>>> import numpy as np
>>> np.set_printoptions(precision=2, suppress=True, linewidth=140)
>>> K = np.array([[0.67, 0.33], [0.71, 0.29]])
>>> proj = np.triu(np.array([[4, 5], [-2, -5]]), 1) + np.eye(2)
>>> Y = proj @ K @ np.linalg.inv(proj)
>>> np.linalg.matrix_rank(Y)
np.int64(2)
>>> np.trace(Y), np.trace(K)
(np.float64(0.96), np.float64(0.96))
>>> Q = K.astype(float).copy()
>>> for j in range(2):
...     Q[:, j] -= Q[:, :j] @ (Q[:, :j].T @ Q[:, j])
...     Q[:, j] /= np.linalg.norm(Q[:, j])
... 
>>> Q
array([[ 0.69,  0.73],
       [ 0.73, -0.69]])
>>> Q, vecs = np.linalg.qr(K[:, :1])[0], np.linalg.qr(K[:, 1:])[0]
>>> sv = np.linalg.svd(Q.T @ vecs, compute_uv=False)
>>> sv
array([1.])
>>> np.round(np.linalg.norm(Q @ Q.T - vecs @ vecs.T, 2), 2)
np.float64(0.09)
>>> J = np.loadtxt("block17.csv", delimiter=",")
>>> J
array([[1.3, 1. ],
       [1. , 1.3]])
>>> (J + J.T) / 2
array([[1.3, 1. ],
       [1. , 1.3]])
>>> np.trace(J)
np.float64(2.6)
>>> np.allclose(J, J.T)
True
>>> round(np.einsum("ij,ji->", J, J), 2)
np.float64(5.38)
>>> np.round(np.linalg.det(J[::-1]), 2)
np.float64(-0.69)
>>> np.poly(J)
array([ 1.  , -2.6 ,  0.69])
>>> round(np.linalg.det(J.T), 2)
np.float64(0.69)
>>> Y = np.array([[-7, 2], [7, -3], [-1, -6]])
>>> X = np.kron(np.eye(3, dtype=int), Y)
>>> X
array([[-7,  2,  0,  0,  0,  0],
       [ 7, -3,  0,  0,  0,  0],
       [-1, -6,  0,  0,  0,  0],
       [ 0,  0, -7,  2,  0,  0],
       [ 0,  0,  7, -3,  0,  0],
       [ 0,  0, -1, -6,  0,  0],
       [ 0,  0,  0,  0, -7,  2],
       [ 0,  0,  0,  0,  7, -3],
       [ 0,  0,  0,  0, -1, -6]])
>>> np.linalg.cond(K) > 100
np.False_
>>> round(np.log10(np.linalg.cond(K)))
1
>>> np.abs(np.linalg.svd(K)[2][-1])
array([0.41, 0.91])
>>> round(float(np.linalg.norm(K, 2) / np.linalg.norm(K)), 2)
1.0
>>> left, sv, vt = np.linalg.svd(K, full_matrices=False)
>>> np.round(left.T @ left, 2) + 0
array([[1., 0.],
       [0., 1.]])
>>> np.abs(left[:, 0]).round(6).argmax()
np.int64(1)
>>> np.round(left.T @ K @ vt.T, 2) + 0
array([[1.07, 0.  ],
       [0.  , 0.04]])
>>> round(np.sqrt((sv ** 2).sum()), 2), round(np.linalg.norm(K), 2)
(np.float64(1.07), np.float64(1.07))
>>> np.abs(vt[0])
array([0.91, 0.41])
>>> sv
array([1.07, 0.04])
>>> np.cumsum(sv ** 2) / np.sum(sv ** 2)
array([1., 1.])
>>> sv / sv[0]
array([1.  , 0.03])
>>> vec = np.array([-5, -8, 1, 7, 8, -4])
>>> target = X @ vec
>>> b, lr = np.zeros(6), 1 / np.linalg.norm(X, 2) ** 2
>>> for i in range(25):
...     b -= lr * X.T @ (X @ b - target)
...     if i % 5 == 0: print(i, round(np.linalg.norm(X @ b - target), 2))
... 
0 47.1
5 6.95
10 1.02
15 0.15
20 0.02
>>> b
array([-5., -8.,  1.,  7.,  8., -4.])
>>> w1 = np.array([[1, 2], [-3, 1], [-2, 3], [3, -3], [-3, 0], [3, 1]])
>>> b = np.array([0, -9])
>>> H = np.maximum(X @ w1 + b, 0)
>>> H
array([[ 0,  0],
       [16,  2],
       [17,  0],
       [20,  0],
       [ 0, 21],
       [ 0,  6],
       [27,  0],
       [ 0,  0],
       [ 0,  0]])
>>> (H > 0).astype(int)
array([[0, 0],
       [1, 1],
       [1, 0],
       [1, 0],
       [0, 1],
       [0, 1],
       [1, 0],
       [0, 0],
       [0, 0]])
>>> cent = np.array([[0, 0, 0], [-1, 0, 3]])
>>> (H @ cent).round(6).argmax(axis=1)
array([0, 2, 0, 0, 2, 2, 0, 0, 0])
>>> w1 @ cent
array([[-2,  0,  6],
       [-1,  0,  3],
       [-3,  0,  9],
       [ 3,  0, -9],
       [ 0,  0,  0],
       [-1,  0,  3]])
>>> H @ cent
array([[  0,   0,   0],
       [ -2,   0,   6],
       [  0,   0,   0],
       [  0,   0,   0],
       [-21,   0,  63],
       [ -6,   0,  18],
       [  0,   0,   0],
       [  0,   0,   0],
       [  0,   0,   0]])
>>> M = np.array([[-4.22, 0.02, -4.45],
...     [-6.1, -0.82, -7.87],
...     [-7.39, 0.74, -6.64],
...     [-6.21, 0.02, -8.16],
...     [-7.0, 0.52, -5.68],
...     [-4.73, -0.27, -5.78],
...     [-6.03, -0.75, -8.05],
...     [-7.06, -1.59, -5.62],
...     [-6.44, -0.4, -5.18],
...     [-4.03, 1.07, -5.63],
...     [-5.54, 0.08, -4.16],
...     [-6.1, -0.8, -5.37],
...     [-4.35, -0.55, -5.05],
...     [-6.37, 0.81, -6.4],
...     [-4.58, -1.64, -7.14],
...     [-7.58, -0.06, -6.16],
...     [-5.6, 0.19, -5.74]])
>>> gram = np.cov(M, rowvar=False)
>>> np.linalg.eigvalsh(gram)[::-1]
array([1.71, 1.01, 0.55])
>>> np.corrcoef(M.T)
array([[ 1.  , -0.04,  0.27],
       [-0.04,  1.  ,  0.18],
       [ 0.27,  0.18,  1.  ]])
>>> M.std(axis=0)
array([1.09, 0.75, 1.15])
>>> np.median(M, axis=0)
array([-6.1 , -0.06, -5.74])
>>> round(np.corrcoef(M[:, 1], M[:, 0])[0, 1], 2)
np.float64(-0.04)
>>> np.polyfit(M[:, 1], M[:, 0], 1)
array([-0.05, -5.85])
>>> vec = np.array([-1, 2, -2])
>>> target = M @ vec
>>> np.linalg.solve(M.T @ M, M.T @ target)
array([-1.,  2., -2.])
>>> np.round(np.linalg.pinv(M) @ M, 2) + 0
array([[1., 0., 0.],
       [0., 1., 0.],
       [0., 0., 1.]])
>>> try:
...     np.linalg.solve(M, target)
... except np.linalg.LinAlgError as e:
...     print("failed:", e)
... 
failed: Last 2 dimensions of the array must be square
>>> np.linalg.lstsq(M, target)[0]
array([-1.,  2., -2.])
>>> rng = np.random.default_rng(746667)
>>> target = target + 0.3 * rng.normal(size=17)
>>> target
array([13.03, 19.87, 21.86, 22.93, 18.91, 15.64, 20.32, 14.95, 15.75, 17.12, 13.55, 15.48, 13.18, 20.58, 15.41, 19.4 , 17.7 ])
>>> b, *_ = np.linalg.lstsq(M, target)
>>> [round(float(np.linalg.norm(np.linalg.solve(M.T @ M + lam * np.eye(3), M.T @ target))), 2) for lam in (0, 1, 10, 100)]
[2.98, 2.82, 2.28, 1.92]
>>> b
array([-0.94,  1.97, -2.03])
>>> cen = (M - M.mean(axis=0)) / M.std(axis=0)
>>> np.argwhere(np.abs(cen) > 2)
array([], shape=(0, 2), dtype=int64)
>>> cen.std(axis=0)
array([1., 1., 1.])
>>> b = np.linalg.lstsq(np.delete(cen, 1, axis=1), cen[:, 1])[0]
>>> np.abs(b).argmax()
np.int64(1)
>>> b
array([-0.09,  0.21])
>>> cen = M - M.mean(axis=0)
>>> vecs = np.linalg.svd(cen)[2][:1]
>>> Y = cen - cen @ vecs.T @ vecs
>>> np.linalg.norm(Y, axis=1).round(6).argmax()
np.int64(14)
>>> np.cov(cen @ vecs.T, rowvar=False)
array(1.71)
>>> cent = np.array([[6, 3, 6], [8, -1, 4]])
>>> feats = rng.normal(size=(10, 2)) @ cent + np.array([5, -1, -5])
>>> feats
array([[-11.09,  -6.04, -18.69],
       [ 12.02,  -0.72,  -0.57],
       [  2.02,  -9.26, -13.4 ],
       [  8.27,   3.4 ,   0.49],
       [ -7.73,  -0.07, -11.89],
       [ -0.41,  -2.97,  -9.82],
       [  9.54,  -0.53,  -1.9 ],
       [  5.81,   1.87,  -2.22],
       [  3.24,  -0.64,  -5.77],
       [  9.62,  -2.59,  -3.5 ]])
>>> cen = feats - feats.mean(axis=0)
>>> vecs = np.linalg.svd(cen)[2][:2]
>>> Y = cen - cen @ vecs.T @ vecs
>>> np.linalg.norm(Y, axis=1).round(6).argmax()
np.int64(0)
>>> np.round(np.cov(cen @ vecs.T, rowvar=False), 2) + 0
array([[100.08,   0.  ],
       [  0.  ,  13.49]])
>>> np.diag(vecs.T @ vecs)
array([0.82, 0.68, 0.5 ])
>>> round(np.linalg.norm(Y) / np.linalg.norm(cen), 2)
np.float64(0.0)
